% ipython --no-banner

In [1]: import numpy as np

In [2]: np.set_printoptions(precision=3, suppress=True, linewidth=140)

In [3]: tidy = lambda a: np.round(a, 3) + 0

In [4]: mat = np.array([[5.05, 1.0, 0.0, 4.0, 4.0],
   ...:     [1.0, 0.05, 5.0, 5.0, 2.0],
   ...:     [3.0, 3.0, 2.05, 0.0, 3.0],
   ...:     [0.0, 4.0, 3.0, 0.05, 5.0],
   ...:     [5.0, 1.0, 0.0, 4.0, 4.05]])

In [5]: vec = np.array([3, 1, 3, 3, 0])

In [6]: print((mat @ vec).argmax())
1

In [7]: print(np.einsum("ij,j->i", mat, vec))
[28.15 33.05 18.15 13.15 28.  ]

In [8]: print(np.linalg.norm(mat @ vec) <= np.linalg.norm(mat, 2) * np.linalg.norm(vec) + 1e-9)
True

In [9]: print(mat @ vec)
[28.15 33.05 18.15 13.15 28.  ]

In [10]: print(mat @ (2 * vec))
[56.3 66.1 36.3 26.3 56. ]

In [11]: print(np.sign((mat @ vec).round(6)))
[1. 1. 1. 1. 1.]

In [12]: print(tidy(mat * vec))
[[15.15  1.    0.   12.    0.  ]
 [ 3.    0.05 15.   15.    0.  ]
 [ 9.    3.    6.15  0.    0.  ]
 [ 0.    4.    9.    0.15  0.  ]
 [15.    1.    0.   12.    0.  ]]

In [13]: print(tidy(np.linalg.norm(mat, "nuc")))
27.033

In [14]: print(mat[4] @ mat[1])
33.15

In [15]: print(tidy(np.linalg.norm(mat, 1)), tidy(np.linalg.norm(mat, np.inf)))
18.05 14.05

In [16]: print(tidy(np.linalg.norm(mat) ** 2 / np.linalg.norm(mat, 2) ** 2))
1.409

In [17]: print(tidy(np.linalg.norm(mat, axis=0)))
[7.778 5.196 6.181 7.55  8.391]

In [18]: A = np.load("out8.npy")

In [19]: print(A)
[[-1  0  0  0  0  0  0  0  0  0]
 [ 0  1  0  0  0  0  0  0  0  0]
 [ 0  0 -2  0  0  0  0  0  0  0]
 [ 0  0  0  2  0  0  0  0  0  0]
 [ 0  0  0  0  0  0  0  0  0  0]
 [ 0  0  0  0  0 -2  0  0  0  0]
 [ 0  0  0  0  0  0  2  0  0  0]
 [ 0  0  0  0  0  0  0  1  0  0]
 [ 0  0  0  0  0  0  0  0 -2  0]
 [ 0  0  0  0  0  0  0  0  0 -2]]

In [20]: evals, vecs = np.linalg.eigh(A)

In [21]: vec = np.array([0, 1, 0, 0, 0, 2, -1, 0, -2, 2])

In [22]: print(vecs * np.maximum(evals, 0) @ vecs.T)
[[0. 0. 0. 0. 0. 0. 0. 0. 0. 0.]
 [0. 1. 0. 0. 0. 0. 0. 0. 0. 0.]
 [0. 0. 0. 0. 0. 0. 0. 0. 0. 0.]
 [0. 0. 0. 2. 0. 0. 0. 0. 0. 0.]
 [0. 0. 0. 0. 0. 0. 0. 0. 0. 0.]
 [0. 0. 0. 0. 0. 0. 0. 0. 0. 0.]
 [0. 0. 0. 0. 0. 0. 2. 0. 0. 0.]
 [0. 0. 0. 0. 0. 0. 0. 1. 0. 0.]
 [0. 0. 0. 0. 0. 0. 0. 0. 0. 0.]
 [0. 0. 0. 0. 0. 0. 0. 0. 0. 0.]]

In [23]: print(vec @ A @ vec / (vec @ vec), evals[0], evals[-1])
-1.5 -2.0 2.0

In [24]: print(tidy(np.linalg.eigvalsh(A[1:, 1:])))
[-2. -2. -2. -2.  0.  1.  1.  2.  2.]

In [25]: print(vecs * np.abs(evals) @ vecs.T)
[[1. 0. 0. 0. 0. 0. 0. 0. 0. 0.]
 [0. 1. 0. 0. 0. 0. 0. 0. 0. 0.]
 [0. 0. 2. 0. 0. 0. 0. 0. 0. 0.]
 [0. 0. 0. 2. 0. 0. 0. 0. 0. 0.]
 [0. 0. 0. 0. 0. 0. 0. 0. 0. 0.]
 [0. 0. 0. 0. 0. 2. 0. 0. 0. 0.]
 [0. 0. 0. 0. 0. 0. 2. 0. 0. 0.]
 [0. 0. 0. 0. 0. 0. 0. 1. 0. 0.]
 [0. 0. 0. 0. 0. 0. 0. 0. 2. 0.]
 [0. 0. 0. 0. 0. 0. 0. 0. 0. 2.]]
